$ python -q
>>> import numpy as np
>>> np.set_printoptions(precision=2, suppress=True, linewidth=200, legacy="1.25")
>>> rd = lambda a: np.round(a, 2) + 0
>>> A = np.array([[2, 0, 2, 1, 2, 3],
...     [0, 2, 0, 2, 1, 2],
...     [2, 0, 2, 0, 2, 1],
...     [1, 2, 0, 2, 0, 2],
...     [2, 1, 2, 0, 2, 0],
...     [3, 2, 1, 2, 0, 2]])
>>> x = np.array([3, 2, 2, 1, 0, 3])
>>> print(A * x)
[[6 0 4 1 0 9]
 [0 4 0 2 0 6]
 [6 0 4 0 0 3]
 [3 4 0 2 0 6]
 [6 2 4 0 0 0]
 [9 4 2 2 0 6]]
>>> (A * x).sum(axis=1)
array([20, 12, 13, 15, 12, 23])
>>> np.sign((A @ x).round(6))
array([1, 1, 1, 1, 1, 1])
>>> u = np.array([-2, 0, 3, 1, -3, -1])
>>> other = A + np.outer(u, np.eye(6)[5])
>>> print(np.linalg.matrix_rank(other - A))
1
>>> np.linalg.matrix_rank(np.linalg.inv(other) - np.linalg.inv(A), tol=1e-8)
1
>>> E = np.load("test17.npy")
>>> rd(E)
array([[ 1.  ,  0.  ,  0.  ,  0.  ,  0.  ,  0.  ,  0.  ,  0.  ,  0.  ,  0.  ,  0.  ,  0.  ],
       [ 0.  ,  1.  ,  0.  ,  0.  ,  0.  ,  0.  ,  0.  ,  0.  ,  0.  ,  0.  ,  0.  ,  0.  ],
       [ 0.  ,  0.  ,  1.  ,  0.  ,  0.  ,  0.  ,  0.  ,  0.  ,  0.  ,  0.  ,  0.  ,  0.  ],
       [ 0.  ,  0.  ,  0.  ,  1.  ,  0.  ,  0.  ,  0.  ,  0.  ,  0.  ,  0.  ,  0.  ,  0.  ],
       [ 0.  ,  0.  ,  0.  ,  0.  ,  1.  ,  0.  ,  0.  ,  0.  ,  0.  ,  0.  ,  0.  ,  0.  ],
       [ 0.  ,  0.  ,  0.  ,  0.  ,  0.  ,  1.  ,  0.  ,  0.  ,  0.  ,  0.  ,  0.  ,  0.  ],
       [ 0.  ,  0.  ,  0.  ,  0.  ,  0.  ,  0.  ,  0.81,  0.59,  0.  ,  0.  ,  0.  ,  0.  ],
       [ 0.  ,  0.  ,  0.  ,  0.  ,  0.  ,  0.  , -0.59,  0.81,  0.  ,  0.  ,  0.  ,  0.  ],
       [ 0.  ,  0.  ,  0.  ,  0.  ,  0.  ,  0.  ,  0.  ,  0.  ,  1.  ,  0.  ,  0.  ,  0.  ],
       [ 0.  ,  0.  ,  0.  ,  0.  ,  0.  ,  0.  ,  0.  ,  0.  ,  0.  ,  1.  ,  0.  ,  0.  ],
       [ 0.  ,  0.  ,  0.  ,  0.  ,  0.  ,  0.  ,  0.  ,  0.  ,  0.  ,  0.  ,  1.  ,  0.  ],
       [ 0.  ,  0.  ,  0.  ,  0.  ,  0.  ,  0.  ,  0.  ,  0.  ,  0.  ,  0.  ,  0.  ,  1.  ]])
>>> # 11 blocks once reordered
>>> x = np.array([0, 1, -1, -1, -1, -2, -1, 2, 0, 0, -1, 0])
>>> target = E @ x
>>> rd(target)
array([ 0.  ,  1.  , -1.  , -1.  , -1.  , -2.  ,  0.37,  2.21,  0.  ,  0.  , -1.  ,  0.  ])
>>> print(rd(np.linalg.solve(E, 4 * target)))
[ 0.  4. -4. -4. -4. -8. -4.  8.  0.  0. -4.  0.]
>>> x = np.array([0, 1, 3, 3, 0, 1])
>>> h = np.maximum(A @ x, 0)
>>> print(np.maximum(A @ x, 0) - np.maximum(-A @ x, 0))
[12 10  7 10  7 13]
>>> print(A * (h > 1e-9)[:, None])
[[2 0 2 1 2 3]
 [0 2 0 2 1 2]
 [2 0 2 0 2 1]
 [1 2 0 2 0 2]
 [2 1 2 0 2 0]
 [3 2 1 2 0 2]]
>>> np.maximum(A @ (3 * x), 0)
array([36, 30, 21, 30, 21, 39])
>>> x = np.array([0, -1, 0, 2, 1, 2, 1, -1, 2, 1, -1, 2])
>>> print([p for p in range(1, 25) if np.allclose(np.linalg.matrix_power(E, p), np.eye(12))])
[10, 20]
>>> print(E.T @ (E @ x))
[ 0. -1.  0.  2.  1.  2.  1. -1.  2.  1. -1.  2.]
>>> rd(np.linalg.det(E))
1.0
>>> print(12 - np.linalg.matrix_rank(E - np.eye(12), tol=1e-8))
10
>>> print(rd(np.abs(np.linalg.eigvals(E))))
[1. 1. 1. 1. 1. 1. 1. 1. 1. 1. 1. 1.]
>>> other = np.array([[1, 1], [1, -1]])
>>> rng = np.random.default_rng(80389)
>>> W0 = np.kron(other, np.kron(other, other))[rng.permutation(8)][:5]
>>> W0
array([[ 1,  1, -1, -1,  1,  1, -1, -1],
       [ 1, -1,  1, -1,  1, -1,  1, -1],
       [ 1, -1, -1,  1, -1,  1,  1, -1],
       [ 1,  1,  1,  1,  1,  1,  1,  1],
       [ 1,  1,  1,  1, -1, -1, -1, -1]])
>>> t3 = np.stack([W0, 3 * W0, W0[::-1]])
>>> np.linalg.matrix_rank(t3.reshape(3, -1))
2
>>> print(rd(np.linalg.norm(t3, axis=(1, 2))))
[ 6.32 18.97  6.32]
>>> w1 = np.array([[-7, -5],
...     [4, -4],
...     [0, 9],
...     [-1, 5],
...     [-5, -3],
...     [-1, -2],
...     [7, 1],
...     [2, 3]])
>>> b = np.array([1, 1])
>>> act = np.maximum(W0 @ w1 + b, 0)
>>> act
array([[0, 0],
       [0, 1],
       [0, 0],
       [0, 5],
       [0, 7]])
>>> Z = np.array([[-4, -3, -8], [2, -8, 5]])
>>> (act @ Z).round(6).argmax(axis=1)
array([0, 2, 0, 2, 2])
>>> print(act @ Z)
[[  0   0   0]
 [  2  -8   5]
 [  0   0   0]
 [ 10 -40  25]
 [ 14 -56  35]]
>>> rd(np.linalg.norm(W0) ** 2 / np.linalg.norm(W0, 2) ** 2)
5.0
>>> rd(np.linalg.norm(W0, 2))
2.83
>>> rd(np.linalg.norm(W0, axis=0))
array([2.24, 2.24, 2.24, 2.24, 2.24, 2.24, 2.24, 2.24])
>>> print(rd(np.linalg.norm(W0, axis=1)))
[2.83 2.83 2.83 2.83 2.83]
>>> x = np.array([8, 2, 3, 7, 9, -9, -9, -1])
>>> h = np.maximum(W0 @ x, 0)
>>> np.flatnonzero(h > 1e-9)
array([0, 1, 3, 4])
>>> print(rd(np.tanh(W0 @ x)))
[ 1.  1. -1.  1.  1.]
>>> print(np.maximum(W0 @ x, 0) - np.maximum(-W0 @ x, 0))
[ 10  12 -16  10  30]
>>> h
array([10, 12,  0, 10, 30])
>>> other = W0 / np.linalg.norm(W0, axis=1, keepdims=True)
>>> cov = other @ other.T
>>> rd(np.linalg.norm(other, axis=1))
array([1., 1., 1., 1., 1.])
>>> F = np.load("mat.npy")
>>> F
array([[2, 0, 0, 0, 0, 0, 0, 0, 0],
       [0, 2, 0, 0, 0, 0, 0, 0, 0],
       [0, 0, 3, 0, 0, 0, 0, 0, 0],
       [0, 0, 0, 1, 0, 0, 0, 0, 0],
       [0, 0, 0, 0, 0, 0, 0, 0, 0],
       [0, 0, 0, 0, 0, 7, 0, 0, 0],
       [0, 0, 0, 0, 0, 0, 2, 0, 0],
       [0, 0, 0, 0, 0, 0, 0, 8, 0],
       [0, 0, 0, 0, 0, 0, 0, 0, 4]])
>>> # triangular
>>> x = np.array([0, 3, 0, 2, 1, 2, 0, 2, 1])
>>> h = np.maximum(F @ x, 0)
>>> np.maximum(F @ x, 0) - np.maximum(-F @ x, 0)
array([ 0,  6,  0,  2,  0, 14,  0, 16,  4])
>>> print(F * (h > 1e-9)[:, None])
[[0 0 0 0 0 0 0 0 0]
 [0 2 0 0 0 0 0 0 0]
 [0 0 0 0 0 0 0 0 0]
 [0 0 0 1 0 0 0 0 0]
 [0 0 0 0 0 0 0 0 0]
 [0 0 0 0 0 7 0 0 0]
 [0 0 0 0 0 0 0 0 0]
 [0 0 0 0 0 0 0 8 0]
 [0 0 0 0 0 0 0 0 4]]
>>> F.T @ h
array([  0,  12,   0,   2,   0,  98,   0, 128,  16])
>>> vals, evecs = np.linalg.eigh(F)
>>> x = np.array([-3, -3, -1, 0, -1, 0, -3, -1, 2])
>>> rd(x @ F @ x / (x @ x)), vals[0], vals[-1]
(2.38, 0.0, 8.0)
>>> (np.sign(evecs[:, -1].round(6)) == np.sign(evecs[0, -1].round(6))).astype(int)
array([1, 1, 1, 1, 1, 1, 1, 0, 1])
>>> np.abs(F).sum(axis=1).max(), np.abs(vals).max()
(8, 8.0)
>>> x @ F @ x
81
>>> [int(np.linalg.matrix_rank(np.linalg.matrix_power(F, p))) for p in range(1, 10)]
[8, 8, 8, 8, 8, 8, 8, 8, 8]
>>> np.linalg.matrix_rank(F - F[0, 0] * np.eye(9))
6
>>> rd(np.sort(np.linalg.eigvals(F)))
array([0., 1., 2., 2., 2., 3., 4., 7., 8.])
>>> np.linalg.lstsq(F[:-1].T, F[-1])[2]
7
>>> np.unique(F.round(6), axis=0).shape
(9, 9)
>>> data = np.load("m.npy")
>>> print(data)
[[ 0  1  3  2  2  3  1  1  0  2]
 [ 0  2  3  2  2  1  0  0  2  2]
 [ 0  3  0  3  2  0  3  1  2  2]
 [ 2  1  0  0  2  1  0  0  1  2]
 [ 2  1  2  1  2  2  3  0  1  3]
 [ 0  2  2  1  1  3  1  3  0  3]
 [ 0  2  3  2  2  1  1  1  3  1]
 [ 0  1  1  0  2  1  1  1  3  0]
 [ 3  2  0  0  0  0  1  0  0  0]
 [ 1  3  3  1  3  2  0  0  1  3]
 [ 2  2  1  0  2  2  2  3  3  2]
 [ 3  2  0  1  1  0  3  0  3  3]
 [ 3  2  2  0  0  3  3  1  2  3]
 [ 0 -1  0  0  0  2  1  1 -2  0]]
>>> t3 = np.stack([data, 2 * data, data[::-1]])
>>> np.linalg.matrix_rank(t3)
array([10, 10, 10])
>>> (t3 @ data.T).shape
(3, 14, 14)
>>> np.linalg.matrix_rank(t3.reshape(3, -1))
2
>>> t3.sum(axis=0)
array([[ 0,  2,  9,  6,  6, 11,  4,  4, -2,  6],
       [ 3,  8, 11,  6,  6,  6,  3,  1,  8,  9],
       [ 3, 11,  0, 10,  7,  0, 12,  3,  9,  9],
       [ 8,  5,  1,  0,  8,  5,  2,  3,  6,  8],
       [ 7,  6,  9,  4,  9,  8,  9,  0,  4, 12],
       [ 3,  8,  6,  3,  3,  9,  4,  9,  0,  9],
       [ 0,  7, 10,  6,  8,  4,  4,  4, 12,  3],
       [ 0,  5,  6,  2,  8,  4,  4,  4, 12,  1],
       [ 9,  8,  2,  1,  1,  3,  4,  3,  0,  3],
       [ 5, 10, 11,  4, 11,  8,  3,  0,  4, 12],
       [ 8,  7,  3,  0,  8,  7,  6,  9, 10,  8],
       [ 9,  9,  0,  6,  5,  0, 12,  1, 11, 11],
       [ 9,  8,  9,  2,  2, 10,  9,  3,  8, 11],
       [ 0, -2,  3,  2,  2,  9,  4,  4, -6,  2]])
>>> print(np.einsum("bij,cij->bc", t3, t3))
[[ 447  894  278]
 [ 894 1788  556]
 [ 278  556  447]]
>>> other = np.c_[data[:, :8] @ np.array([[3, 0, 2, 0, 0, 1, -1, -1],
...     [1, -1, 0, -1, 2, -2, 1, 1],
...     [1, -2, 0, -3, -1, -3, 1, -2],
...     [2, -3, 0, -1, 1, 2, 0, -1],
...     [-1, 2, 1, -1, 3, 0, 0, -2],
...     [0, 2, -2, 0, -3, 0, -1, 3],
...     [2, -3, 2, -1, -1, -1, 1, -3],
...     [0, -3, -2, 1, 1, 2, 2, 0]]), np.array([3, 2, 4, 1, 5, 5, 1, 3, 4, 0, 4, 3, 3, 2])]
>>> other
array([[  8,  -9,  -4, -14,  -2,  -6,   4,  -5,   3],
       [  7,  -8,   0, -15,   6,  -9,   4,  -7,   2],
       [ 13, -20,   6, -10,  13,  -1,   8, -13,   4],
       [  5,   5,   4,  -3,   5,   0,  -2,  -2,   1],
       [ 15,  -9,   8, -13,  -2,  -7,   2, -13,   5],
       [  7, -13,  -9,  -8,  -1,  -3,   8,   1,   5],
       [  9, -14,   0, -15,   6,  -8,   7, -10,   1],
       [  2,  -3,   0,  -6,   4,  -4,   4,  -5,   3],
       [ 13,  -5,   8,  -3,   3,  -2,   0,  -4,   4],
       [  8,  -2,   1, -16,   7, -12,   3,  -5,   0],
       [ 11, -11,   0,  -6,   4,  -1,   7,  -6,   4],
       [ 18, -12,  13,  -7,   5,  -2,   2, -13,   3],
       [ 19, -12,   4, -10,  -9,  -8,   3,  -5,   3],
       [  1,  -1,  -4,   1,  -8,   3,   0,   2,   2]])
>>> np.linalg.matrix_rank(other)
9
>>> rd(np.linalg.norm(other - data @ np.linalg.lstsq(data, other)[0], axis=0))
array([0.  , 0.  , 0.  , 0.  , 0.  , 0.  , 0.  , 0.  , 3.64])
>>> rd(np.linalg.lstsq(data, other[:, 0])[0])
array([ 3.,  1.,  1.,  2., -1.,  0.,  2.,  0.,  0.,  0.])
>>> rd(np.linalg.norm(np.linalg.qr(data)[0].T @ other, axis=0) ** 2 / ((other ** 2).sum(axis=0) + 1e-12))
array([1.  , 1.  , 1.  , 1.  , 1.  , 1.  , 1.  , 1.  , 0.91])
>>> other = np.array([[2, 2],
...     [1, 2],
...     [1, 0],
...     [2, 0],
...     [1, 2],
...     [2, 1],
...     [1, 0],
...     [2, 2],
...     [2, 1],
...     [2, 2]])
>>> np.einsum("ik,kj->ij", data, other)
array([[23, 15],
       [21, 15],
       [24, 18],
       [15, 16],
       [26, 19],
       [26, 21],
       [24, 16],
       [15, 12],
       [ 9, 10],
       [25, 23],
       [31, 27],
       [26, 21],
       [31, 23],
       [ 2,  0]])
>>> other.T @ data.T
array([[23, 21, 24, 15, 26, 26, 24, 15,  9, 25, 31, 26, 31,  2],
       [15, 15, 18, 16, 19, 21, 16, 12, 10, 23, 27, 21, 23,  0]])
>>> np.einsum("ij,ij->i", data, data)
array([33, 30, 40, 15, 37, 38, 34, 18, 14, 43, 43, 42, 49, 11])
>>> other @ data
Traceback (most recent call last):
  File "<python-input-94>", line 1, in <module>
    other @ data
    ~~~~~~^~~~~~
ValueError: matmul: Input operand 1 has a mismatch in its core dimension 0, with gufunc signature (n?,k),(k,m?)->(n?,m?) (size 14 is different from 2)
>>> X = np.load("out7.npy")
>>> rd(X)
array([[0.33, 0.33, 0.  , 0.  , 0.  , 0.  , 0.  , 0.  , 0.33, 0.  , 0.  , 0.  ],
       [0.  , 0.2 , 0.  , 0.  , 0.2 , 0.  , 0.  , 0.2 , 0.  , 0.2 , 0.  , 0.2 ],
       [0.  , 0.  , 0.4 , 0.2 , 0.  , 0.  , 0.  , 0.2 , 0.  , 0.2 , 0.  , 0.  ],
       [0.17, 0.  , 0.17, 0.33, 0.17, 0.  , 0.17, 0.  , 0.  , 0.  , 0.  , 0.  ],
       [0.17, 0.  , 0.17, 0.  , 0.17, 0.  , 0.  , 0.  , 0.17, 0.17, 0.17, 0.  ],
       [0.2 , 0.  , 0.  , 0.  , 0.  , 0.4 , 0.2 , 0.  , 0.  , 0.2 , 0.  , 0.  ],
       [0.33, 0.  , 0.  , 0.33, 0.  , 0.  , 0.33, 0.  , 0.  , 0.  , 0.  , 0.  ],
       [0.2 , 0.  , 0.2 , 0.  , 0.  , 0.  , 0.2 , 0.2 , 0.  , 0.  , 0.  , 0.2 ],
       [0.  , 0.  , 0.  , 0.  , 0.  , 0.  , 0.33, 0.  , 0.33, 0.  , 0.  , 0.33],
       [0.33, 0.  , 0.  , 0.  , 0.33, 0.  , 0.  , 0.  , 0.  , 0.33, 0.  , 0.  ],
       [0.  , 0.25, 0.  , 0.25, 0.  , 0.25, 0.  , 0.  , 0.  , 0.  , 0.25, 0.  ],
       [0.33, 0.33, 0.  , 0.  , 0.  , 0.  , 0.  , 0.  , 0.  , 0.  , 0.  , 0.33]])
>>> # a transition matrix
>>> u = np.array([4, 6, 3, 7, 3, 9, 6, 6, 4, 3, 9, 2])
>>> other = X + np.outer(u, np.eye(12)[7])
>>> np.linalg.matrix_rank(other - X)
1
>>> np.linalg.matrix_rank(np.linalg.inv(other) - np.linalg.inv(X), tol=1e-8)
1
>>> rd(np.linalg.det(other) / np.linalg.det(X)), rd(1 + np.linalg.solve(X, u)[7])
(15.5, 15.5)
>>> rd(X.sum(axis=1))
array([1., 1., 1., 1., 1., 1., 1., 1., 1., 1., 1., 1.])
>>> print(rd(np.sort(np.abs(np.linalg.eigvals(X)))[::-1]))
[1.   0.6  0.49 0.49 0.37 0.37 0.29 0.29 0.29 0.29 0.06 0.06]
>>> rd(np.linalg.matrix_power(X, 100))
array([[0.19, 0.13, 0.06, 0.07, 0.08, 0.01, 0.09, 0.05, 0.12, 0.08, 0.02, 0.11],
       [0.19, 0.13, 0.06, 0.07, 0.08, 0.01, 0.09, 0.05, 0.12, 0.08, 0.02, 0.11],
       [0.19, 0.13, 0.06, 0.07, 0.08, 0.01, 0.09, 0.05, 0.12, 0.08, 0.02, 0.11],
       [0.19, 0.13, 0.06, 0.07, 0.08, 0.01, 0.09, 0.05, 0.12, 0.08, 0.02, 0.11],
       [0.19, 0.13, 0.06, 0.07, 0.08, 0.01, 0.09, 0.05, 0.12, 0.08, 0.02, 0.11],
       [0.19, 0.13, 0.06, 0.07, 0.08, 0.01, 0.09, 0.05, 0.12, 0.08, 0.02, 0.11],
       [0.19, 0.13, 0.06, 0.07, 0.08, 0.01, 0.09, 0.05, 0.12, 0.08, 0.02, 0.11],
       [0.19, 0.13, 0.06, 0.07, 0.08, 0.01, 0.09, 0.05, 0.12, 0.08, 0.02, 0.11],
       [0.19, 0.13, 0.06, 0.07, 0.08, 0.01, 0.09, 0.05, 0.12, 0.08, 0.02, 0.11],
       [0.19, 0.13, 0.06, 0.07, 0.08, 0.01, 0.09, 0.05, 0.12, 0.08, 0.02, 0.11],
       [0.19, 0.13, 0.06, 0.07, 0.08, 0.01, 0.09, 0.05, 0.12, 0.08, 0.02, 0.11],
       [0.19, 0.13, 0.06, 0.07, 0.08, 0.01, 0.09, 0.05, 0.12, 0.08, 0.02, 0.11]])
>>> pr = np.eye(12)[0]
>>> for _ in range(6):
...     pr = pr @ X
...     print(pr.round(2))
... 
[0.33 0.33 0.   0.   0.   0.   0.   0.   0.33 0.   0.   0.  ]
[0.11 0.18 0.   0.   0.07 0.   0.11 0.07 0.22 0.07 0.   0.18]
[0.18 0.13 0.02 0.04 0.07 0.   0.12 0.05 0.12 0.07 0.01 0.18]
[0.21 0.15 0.04 0.06 0.07 0.   0.1  0.04 0.11 0.07 0.01 0.14]
[0.2  0.15 0.04 0.06 0.07 0.   0.09 0.05 0.12 0.07 0.01 0.12]
[0.19 0.14 0.05 0.06 0.08 0.01 0.09 0.05 0.12 0.08 0.02 0.12]
